In [1]: import numpy as np

In [2]: from numpy import linalg as LA

In [3]: np.set_printoptions(precision=1, suppress=True, linewidth=140)

In [4]: arr = np.load("x.npy")

In [5]: arr
Out[5]: 
array([[-1,  0,  1],
       [ 2,  3,  4],
       [ 5,  6,  7],
       [ 8,  9, 10]])

In [6]: round(float(LA.norm(arr, 2) / LA.norm(arr)), 1)
Out[6]: 1.0

In [7]: LA.cond(arr) > 100
Out[7]: np.True_

In [8]: [round(float(x), 1) for x in LA.svd(arr, compute_uv=False)[:3]]
Out[8]: [19.6, 1.7, 0.0]

In [9]: np.argsort(-LA.norm(arr, axis=0).round(6), kind="stable")[:3]
Out[9]: array([2, 1, 0])

In [10]: left, sigma, vt = LA.svd(arr)

In [11]: sigma.round(1) + 0
Out[11]: array([19.6,  1.7,  0. ])

In [12]: M2 = left[:, :2] @ np.diag(sigma[:2]) @ vt[:2]

In [13]: M2.round(1) + 0
Out[13]: 
array([[-1.,  0.,  1.],
       [ 2.,  3.,  4.],
       [ 5.,  6.,  7.],
       [ 8.,  9., 10.]])

In [14]: LA.matrix_rank(M2)
Out[14]: np.int64(2)

In [15]: round(LA.norm(arr - M2, 2), 1), round(sigma[2], 1)
Out[15]: (np.float64(0.0), np.float64(0.0))

In [16]: mat = np.load("out9.npy")

In [17]: mat
Out[17]: 
array([[ 10,  10, -25],
       [  0,   0,   0],
       [-18, -18,  45]])

In [18]: P = np.triu(np.array([[-1, 0, -1], [2, -2, 2], [1, 2, 1]]), 1) + np.eye(3)

In [19]: M2 = P @ mat @ LA.inv(P)

In [20]: np.round(LA.det(M2), 1)
Out[20]: np.float64(0.0)

In [21]: np.round(np.poly(M2), 1) + 0
Out[21]: array([  1., -55.,   0.,   0.])

In [22]: M2
Out[22]: 
array([[ 28.,  28., -98.],
       [-36., -36., 126.],
       [-18., -18.,  63.]])
